>>> import numpy as np
>>> from numpy import linalg as LA
>>> np.set_printoptions(precision=2, suppress=True, linewidth=140, floatmode="fixed")
>>> A = np.array([[-2.0, 0.0, 0.0, 2.0],
...     [8.0, 2.0, -2.0, -4.0],
...     [0.0, 0.0, 0.0, 0.0],
...     [-4.0, 0.0, 0.0, 4.0]])
>>> # rank 2
>>> LA.cond(A) > 100
np.True_
>>> round(LA.norm(A, 2) / LA.norm(A), 2)
np.float64(0.98)
>>> [round(float(x), 2) for x in LA.svd(A, compute_uv=False)[:3]]
[11.08, 2.28, 0.0]
>>> X = np.load("m.npy")
>>> X
array([[0, 1, 0, 0, 0],
       [1, 0, 1, 1, 0],
       [0, 1, 0, 0, 0],
       [0, 1, 0, 0, 0],
       [0, 0, 0, 0, 0]])
>>> LA.matrix_power(X, 3)
array([[0, 3, 0, 0, 0],
       [3, 0, 3, 3, 0],
       [0, 3, 0, 0, 0],
       [0, 3, 0, 0, 0],
       [0, 0, 0, 0, 0]])
>>> np.round(np.sort(np.abs(LA.eigvals(X))), 2) + 0
array([0.00, 0.00, 0.00, 1.73, 1.73])
>>> round(float(np.abs(LA.eigvals(X)).max()), 2)
1.73
>>> np.allclose(X @ X.T, X.T @ X)
True
>>> (X + X.T) / 2
array([[0.00, 1.00, 0.00, 0.00, 0.00],
       [1.00, 0.00, 1.00, 1.00, 0.00],
       [0.00, 1.00, 0.00, 0.00, 0.00],
       [0.00, 1.00, 0.00, 0.00, 0.00],
       [0.00, 0.00, 0.00, 0.00, 0.00]])
>>> C2 = A.T @ A
>>> LA.matrix_rank(C2)
np.int64(2)
>>> C2
array([[ 84.00,  16.00, -16.00, -52.00],
       [ 16.00,   4.00,  -4.00,  -8.00],
       [-16.00,  -4.00,   4.00,   8.00],
       [-52.00,  -8.00,   8.00,  36.00]])
>>> (A @ A.T).shape
(4, 4)
>>> B = C2[0, 0] * C2[1:] - np.outer(C2[1:, 0], C2[0])
>>> B
array([[   0.00,   80.00,  -80.00,  160.00],
       [   0.00,  -80.00,   80.00, -160.00],
       [   0.00,  160.00, -160.00,  320.00]])
>>> LA.matrix_rank(B), LA.matrix_rank(C2)
(np.int64(1), np.int64(2))
>>> np.flatnonzero(~B.round(6).any(axis=1))
array([], dtype=int64)
>>> P = np.triu(np.array([[-2, -1, -1, -3, 0],
...     [-2, 0, -2, -3, -2],
...     [-2, 0, -1, 2, -2],
...     [1, 3, -3, -2, 3],
...     [-2, -2, 1, -1, 1]]), 1) + np.eye(5)
>>> B = P @ X @ LA.inv(P)
>>> P @ X - X @ P
array([[-1.00, -4.00,  1.00,  2.00,  2.00],
       [ 0.00, -4.00,  1.00,  1.00, -1.00],
       [ 0.00,  2.00,  2.00,  3.00,  2.00],
       [ 0.00,  0.00,  2.00,  3.00,  2.00],
       [ 0.00,  0.00,  0.00,  0.00,  0.00]])
